% python3 -q
>>> import numpy as np
>>> np.set_printoptions(precision=1, suppress=True, linewidth=120)
>>> rd = lambda a: np.round(a, 1) + 0
>>> K = np.loadtxt("dump.csv", delimiter=",")
>>> K
array([[ -7.3,   3.1,  -2.8,  -1.1,   1.2,   2. ,  -5. ,  -2.6,   7.1,  11.5],
       [  2.9,   2.8,   6.9,  -1.8, -10.2,   5. ,  -2.6,  -3.3,   2.5,  -8.7],
       [ -8.2,   2. ,  -5.6,  -4.1,   2.3,   2. ,  -3.3,  -2.3,   5.6,  12.3],
       [  1.2,   1.7,   6. ,  -4.1,  -9.9,   4.1,   0.7,  -4.7,   4. ,  -7.2],
       [ -7.9,   1.8,  -5.1,  -4.7,   2.2,   2.2,  -4.1,  -2.4,   4.8,  10.4],
       [ -7.1,   1.9,  -2.8,  -3.5,   2.4,   2. ,  -4.2,  -3.1,   4.3,  10.4],
       [ -6.4,   1.6,  -5.1,  -4.1,   2.1,   2. ,  -2.8,  -5. ,   7.4,   8.8],
       [ -7.5,   1.7,  -3.4,  -3.5,   0.9,   1.7,  -5.5,  -1. ,   5.2,  11. ],
       [  2.7,   2.3,   8.2,  -3.7,  -9.7,   3.5,  -2.4,  -4. ,   3.3,  -7.5],
       [ -5.9,   2. ,  -3.4,  -4.2,   1.4,   0.6,  -2.3,  -2.4,   7.3,  10. ],
       [  2.4,   3.2,   5.6,  -4.8,  -9.8,   5.5,  -0.1,  -3.1,   2.5,  -9.1],
       [ -5.6,   1.8,  -4.5,  -3.3,   0.9,   0.7,  -4.9,  -2.3,   6. ,   9.9],
       [  1.4,   2. ,   7.5,  -3.8, -11.6,   4.8,  -1.1,  -4.4,   2.1,  -9. ],
       [  3.4,   2.4,   6.8,  -5.7,  -8.8,   4.5,  -1.5,  -4.2,   1.2,  -6.6]])
>>> Q, R = np.linalg.qr(K)
>>> rd(abs(R[0, 0])), rd(np.linalg.norm(K[:, 0]))
(np.float64(20.8), np.float64(20.8))
>>> rd(Q.T @ Q)
array([[1., 0., 0., 0., 0., 0., 0., 0., 0., 0.],
       [0., 1., 0., 0., 0., 0., 0., 0., 0., 0.],
       [0., 0., 1., 0., 0., 0., 0., 0., 0., 0.],
       [0., 0., 0., 1., 0., 0., 0., 0., 0., 0.],
       [0., 0., 0., 0., 1., 0., 0., 0., 0., 0.],
       [0., 0., 0., 0., 0., 1., 0., 0., 0., 0.],
       [0., 0., 0., 0., 0., 0., 1., 0., 0., 0.],
       [0., 0., 0., 0., 0., 0., 0., 1., 0., 0.],
       [0., 0., 0., 0., 0., 0., 0., 0., 1., 0.],
       [0., 0., 0., 0., 0., 0., 0., 0., 0., 1.]])
>>> P = K @ np.linalg.solve(K.T @ K, K.T)
>>> np.allclose(P @ P, P)
True
>>> rd(np.trace(P))
np.float64(10.0)
>>> rd(np.linalg.eigvalsh(P))
array([0., 0., 0., 0., 1., 1., 1., 1., 1., 1., 1., 1., 1., 1.])
>>> mat = np.loadtxt("w.csv", delimiter=",")
>>> mat
array([[ 0.,  0.,  0.,  0.,  0.,  0.,  0.,  0.,  0.,  0., -2.],
       [ 0.,  0.,  0.,  0.,  0.,  0.,  0.,  0.,  0.,  0.,  0.],
       [ 0.,  0.,  0.,  0.,  0.,  0.,  0.,  0.,  0., -2.,  0.],
       [ 2.,  0.,  0.,  0.,  0.,  0.,  0.,  0.,  0.,  0.,  0.],
       [ 0.,  0.,  0.,  0.,  0.,  0.,  0.,  0.,  0.,  0.,  0.],
       [ 0.,  0.,  0.,  0.,  0.,  0.,  0.,  0.,  0.,  0.,  0.],
       [ 0.,  0.,  0.,  0.,  0.,  1.,  0.,  0.,  0.,  0.,  0.],
       [ 0.,  0.,  0.,  0.,  0.,  0.,  0.,  1.,  0.,  0.,  0.],
       [ 0.,  0.,  2.,  0.,  0.,  0.,  0.,  0.,  0.,  0.,  0.],
       [ 0.,  0.,  0.,  0.,  0.,  0.,  0.,  0.,  1.,  0.,  0.],
       [ 0.,  0.,  0.,  1.,  0.,  0.,  0.,  0.,  0.,  0.,  0.]])
>>> # rank 8
>>> A2 = K / np.linalg.norm(K, axis=1, keepdims=True)
>>> G = A2 @ A2.T
>>> np.argwhere(np.triu(np.abs(G) > 0.95, 1))
array([[ 0,  2],
       [ 0,  5],
       [ 0,  7],
       [ 0,  9],
       [ 0, 11],
       [ 1,  3],
       [ 1,  8],
       [ 1, 10],
       [ 1, 12],
       [ 1, 13],
       [ 2,  4],
       [ 2,  5],
       [ 2,  6],
       [ 2,  7],
       [ 2,  9],
       [ 2, 11],
       [ 3,  8],
       [ 3, 10],
       [ 3, 12],
       [ 3, 13],
       [ 4,  5],
       [ 4,  6],
       [ 4,  7],
       [ 4,  9],
       [ 4, 11],
       [ 5,  6],
       [ 5,  7],
       [ 5,  9],
       [ 5, 11],
       [ 6,  9],
       [ 6, 11],
       [ 7,  9],
       [ 7, 11],
       [ 8, 10],
       [ 8, 12],
       [ 8, 13],
       [ 9, 11],
       [10, 12],
       [10, 13],
       [12, 13]])
>>> (G - 2 * np.eye(14)).round(6).argmax(axis=1)
array([ 7, 12,  4, 12,  2,  4,  9, 11, 12, 11, 12,  7,  8,  8])
>>> rd(np.linalg.norm(A2, axis=1))
array([1., 1., 1., 1., 1., 1., 1., 1., 1., 1., 1., 1., 1., 1.])
>>> rd(np.degrees(np.arccos(np.clip(G[13, 10], -1, 1))))
np.float64(13.7)
>>> rd(mat @ np.linalg.pinv(mat) @ mat)
array([[ 0.,  0.,  0.,  0.,  0.,  0.,  0.,  0.,  0.,  0., -2.],
       [ 0.,  0.,  0.,  0.,  0.,  0.,  0.,  0.,  0.,  0.,  0.],
       [ 0.,  0.,  0.,  0.,  0.,  0.,  0.,  0.,  0., -2.,  0.],
       [ 2.,  0.,  0.,  0.,  0.,  0.,  0.,  0.,  0.,  0.,  0.],
       [ 0.,  0.,  0.,  0.,  0.,  0.,  0.,  0.,  0.,  0.,  0.],
       [ 0.,  0.,  0.,  0.,  0.,  0.,  0.,  0.,  0.,  0.,  0.],
       [ 0.,  0.,  0.,  0.,  0.,  1.,  0.,  0.,  0.,  0.,  0.],
       [ 0.,  0.,  0.,  0.,  0.,  0.,  0.,  1.,  0.,  0.,  0.],
       [ 0.,  0.,  2.,  0.,  0.,  0.,  0.,  0.,  0.,  0.,  0.],
       [ 0.,  0.,  0.,  0.,  0.,  0.,  0.,  0.,  1.,  0.,  0.],
       [ 0.,  0.,  0.,  1.,  0.,  0.,  0.,  0.,  0.,  0.,  0.]])
>>> np.linalg.lstsq(mat[:-1].T, mat[-1])[2]
np.int32(7)
>>> np.abs(np.diag(np.linalg.qr(mat)[1])) > 1e-9
array([ True, False,  True,  True, False,  True, False,  True,  True,  True,  True])
